% ipython --no-banner

In [1]: import numpy as np

In [2]: import numpy.linalg as la

In [3]: np.set_printoptions(precision=3, suppress=True, linewidth=200, floatmode="fixed")

In [4]: arr = np.loadtxt("a.csv", delimiter=",")

In [5]: print(arr)
[[-3.001 -1.263 -1.629  1.507]
 [-2.996 -1.210 -1.855  1.429]
 [-4.416 -1.637 -2.535  2.218]
 [-4.525 -1.808 -2.622  2.077]
 [-3.070 -1.080 -1.729  1.515]
 [ 0.015  0.177 -0.140  0.175]
 [-4.483 -1.989 -2.461  2.031]
 [-1.560 -0.664 -1.030  0.733]
 [-3.255 -1.315 -1.828  1.284]
 [-0.033  0.093  0.057 -0.032]
 [-1.692 -0.623 -0.917  0.873]
 [-0.062  0.097 -0.237  0.004]
 [-4.436 -1.767 -2.743  2.227]
 [-4.531 -1.654 -2.739  2.178]
 [-1.525 -0.428 -1.034  0.765]
 [ 0.134  0.046  0.059 -0.031]
 [-1.426 -0.600 -0.877  0.812]
 [-1.580 -0.635 -1.034  0.642]
 [-2.909 -1.108 -1.779  1.546]
 [-3.119 -1.326 -1.853  1.431]
 [-1.412 -0.515 -0.690  0.812]
 [-1.392 -0.432 -0.936  0.614]
 [-0.052 -0.071 -0.002 -0.019]]

In [6]: P = arr @ la.solve(arr.T @ arr, arr.T)

In [7]: print(round(np.trace(P), 3))
4.0

In [8]: print(np.allclose(P @ P, P))
True

In [9]: D = la.norm(arr[:, None] - arr[None], axis=-1)

In [10]: print(D.shape)
(23, 23)

In [11]: print(D[:5, :5])
[[0.000 0.245 1.862 1.983 0.220]
 [0.245 0.000 1.812 1.924 0.214]
 [1.862 1.812 0.000 0.262 1.807]
 [1.983 1.924 0.262 0.000 1.939]
 [0.220 0.214 1.807 1.939 0.000]]

In [12]: print((D + 1e9 * np.eye(23)).round(6).argmin(axis=1))
[ 4 19 13 12 18 11  3 17 19 15  7  5 13 12 21  9 20  7  4  1 16 14  9]

In [13]: print(D.mean(axis=1).argmax())
15

In [14]: print(np.flatnonzero(D[14] < D.mean() / 2))
[ 7 10 14 16 17 20 21]

In [15]: print(la.matrix_rank(D ** 2))
6

In [16]: O, Rm = la.qr(arr)

In [17]: print(round(abs(Rm[0, 0]), 3), round(float(la.norm(arr[:, 0])), 3))
13.137 13.137

In [18]: print(np.abs(np.diag(Rm)))
[13.137  0.473  0.456  0.461]

In [19]: print(Rm)
[[13.137  5.173  7.707 -6.288]
 [ 0.000  0.473 -0.223  0.189]
 [ 0.000  0.000 -0.456  0.005]
 [ 0.000  0.000  0.000  0.461]]

In [20]: print(O.shape, Rm.shape)
(23, 4) (4, 4)

In [21]: print(np.trace(O @ O.T))
4.0
